% ipython --no-banner

In [1]: import numpy as np

In [2]: np.set_printoptions(precision=3, suppress=True, linewidth=160, floatmode="fixed")

In [3]: m1 = np.loadtxt("out12.csv", delimiter=",")

In [4]: m1
Out[4]: 
array([[ 0.000, 10.000,  5.000, 15.000],
       [ 0.000, 10.000,  5.000, 15.000],
       [ 0.000,  0.000,  0.000,  0.000]])

In [5]: # row 1 repeats row 0

In [6]: np.argsort(-np.linalg.norm(m1, axis=0).round(6), kind="stable")[:3]
Out[6]: array([3, 1, 2])

In [7]: np.linalg.cond(m1) > 100
Out[7]: np.True_

In [8]: np.linalg.matrix_rank(m1, rtol=0.1)
Out[8]: np.int64(1)

In [9]: [round(float(x), 3) for x in np.linalg.svd(m1, compute_uv=False)[:3]]
Out[9]: [26.458, 0.0, 0.0]

In [10]: r = np.linalg.matrix_rank(m1)

In [11]: r
Out[11]: np.int64(1)

In [12]: ns = np.linalg.svd(m1)[2][r:].T

In [13]: ns.shape
Out[13]: (4, 3)

In [14]: np.allclose(m1 @ ns, 0)
Out[14]: True

In [15]: np.round(m1 @ ns, 3) + 0
Out[15]: 
array([[0.000, 0.000, 0.000],
       [0.000, 0.000, 0.000],
       [0.000, 0.000, 0.000]])

In [16]: np.round(ns @ ns.T, 3) + 0
Out[16]: 
array([[ 1.000,  0.000,  0.000,  0.000],
       [ 0.000,  0.714, -0.143, -0.429],
       [ 0.000, -0.143,  0.929, -0.214],
       [ 0.000, -0.429, -0.214,  0.357]])

In [17]: np.unique(m1.round(6), axis=0).shape
Out[17]: (2, 4)

In [18]: round(np.trace(np.linalg.pinv(m1) @ m1), 3)
Out[18]: np.float64(1.0)

In [19]: m1 @ np.linalg.pinv(m1) @ m1
Out[19]: 
array([[ 0.000, 10.000,  5.000, 15.000],
       [ 0.000, 10.000,  5.000, 15.000],
       [ 0.000,  0.000,  0.000,  0.000]])

In [20]: left, sig, VT = np.linalg.svd(m1)

In [21]: V = VT[:(sig > 1e-8).sum()]

In [22]: rng = np.random.default_rng(21)

In [23]: vec = m1[2] + 3 * m1[1] + rng.integers(2) * np.eye(4)[2]

In [24]: vec
Out[24]: array([ 0.000, 30.000, 15.000, 45.000])

In [25]: np.allclose(V.T @ V @ vec, vec)
Out[25]: True

In [26]: round(float(np.linalg.norm(vec - V.T @ V @ vec)), 3)
Out[26]: 0.0

In [27]: B = m1 + rng.integers(-2, 3, (3, 1)) @ rng.integers(-2, 3, (1, 4))

In [28]: B
Out[28]: 
array([[ 0.000, 11.000,  4.000, 13.000],
       [ 0.000,  9.000,  6.000, 17.000],
       [ 0.000,  1.000, -1.000, -2.000]])

In [29]: np.linalg.matrix_rank(B - m1, tol=1e-8)
Out[29]: np.int64(1)

In [30]: B - m1
Out[30]: 
array([[ 0.000,  1.000, -1.000, -2.000],
       [ 0.000, -1.000,  1.000,  2.000],
       [ 0.000,  1.000, -1.000, -2.000]])

In [31]: A = np.array([[1, 0, 1], [-2, 2, 0], [1, -2, 2]])

In [32]: A[1] = A[0]

In [33]: A
Out[33]: 
array([[ 1,  0,  1],
       [ 1,  0,  1],
       [ 1, -2,  2]])

In [34]: # row 1 repeats row 0

In [35]: left, sig, VT = np.linalg.svd(A)

In [36]: sig.round(3) + 0
Out[36]: array([3.380, 1.255, 0.000])

In [37]: np.argmax(sig[:-1] / (sig[1:] + 1e-6)) + 1
Out[37]: np.int64(2)

In [38]: B = left[:, :2] @ np.diag(sig[:2]) @ VT[:2]

In [39]: round(float(np.abs(A - B).max()), 3)
Out[39]: 0.0

In [40]: np.linalg.matrix_rank(A, rtol=0.05)
Out[40]: np.int64(2)

In [41]: np.round(np.linalg.norm(A - B) / np.linalg.norm(A), 3)
Out[41]: np.float64(0.0)

In [42]: np.linalg.matrix_rank(B)
Out[42]: np.int64(2)

In [43]: vec = np.array([0, 3, 1])

In [44]: (A * vec).sum(axis=1)
Out[44]: array([ 1,  1, -4])

In [45]: A @ vec
Out[45]: array([ 1,  1, -4])

In [46]: A * vec
Out[46]: 
array([[ 0,  0,  1],
       [ 0,  0,  1],
       [ 0, -6,  2]])

In [47]: A @ (2 * vec)
Out[47]: array([ 2,  2, -8])

In [48]: np.argsort(-np.linalg.norm(A, axis=0).round(6), kind="stable")[:3]
Out[48]: array([2, 1, 0])

In [49]: np.linalg.matrix_rank(A, rtol=0.1)
Out[49]: np.int64(2)

In [50]: B = np.array([[4, 0, 0], [3, -2, 1], [4, 2, 0]])

In [51]: np.linalg.matrix_rank(np.vstack([A, B.T]))
Out[51]: np.int64(3)

In [52]: np.vstack([A, B.T]).shape
Out[52]: (6, 3)

In [53]: np.einsum("ik,kj->ji", A, B)
Out[53]: 
array([[ 8,  8,  6],
       [ 2,  2,  8],
       [ 0,  0, -2]])

In [54]: B = A[0, 0] * A[1:] - np.outer(A[1:, 0], A[0])

In [55]: B
Out[55]: 
array([[ 0,  0,  0],
       [ 0, -2,  1]])

In [56]: np.linalg.matrix_rank(B), np.linalg.matrix_rank(A)
Out[56]: (np.int64(1), np.int64(2))

In [57]: A[:, 0] / A[0, 0]
Out[57]: array([1.000, 1.000, 1.000])

In [58]: X = np.loadtxt("block12.csv", delimiter=",")

In [59]: X
Out[59]: 
array([[ 1.255,  3.318, -3.112,  5.908],
       [ 1.170, -7.529,  0.938, -0.990],
       [-5.391, -2.114, -1.970,  2.368],
       [-0.746, -3.081,  3.472,  1.604]])

In [60]: idx = rng.permutation(4)

In [61]: B = X[:, idx] * rng.choice([-1, 1], 4)

In [62]: B
Out[62]: 
array([[ 5.908,  3.112, -3.318,  1.255],
       [-0.990, -0.938,  7.529,  1.170],
       [ 2.368,  1.970,  2.114, -5.391],
       [ 1.604, -3.472,  3.081, -0.746]])

In [63]: left, _, VT = np.linalg.svd(X.T @ B)

In [64]: idx
Out[64]: array([3, 2, 1, 0])

In [65]: np.round(np.linalg.lstsq(X, B)[0], 3) + 0
Out[65]: 
array([[ 0.000,  0.000,  0.000,  1.000],
       [ 0.000,  0.000, -1.000,  0.000],
       [ 0.000, -1.000,  0.000,  0.000],
       [ 1.000,  0.000,  0.000,  0.000]])

In [66]: u, g = X[0], X[1]

In [67]: np.round(u @ u, 3)
Out[67]: np.float64(57.173)

In [68]: pr = (u @ g) / (u @ u) * u

In [69]: g - pr
Out[69]: array([ 1.879, -5.656, -0.819,  2.346])

In [70]: np.linalg.matrix_rank(np.outer(u, g))
Out[70]: np.int64(1)
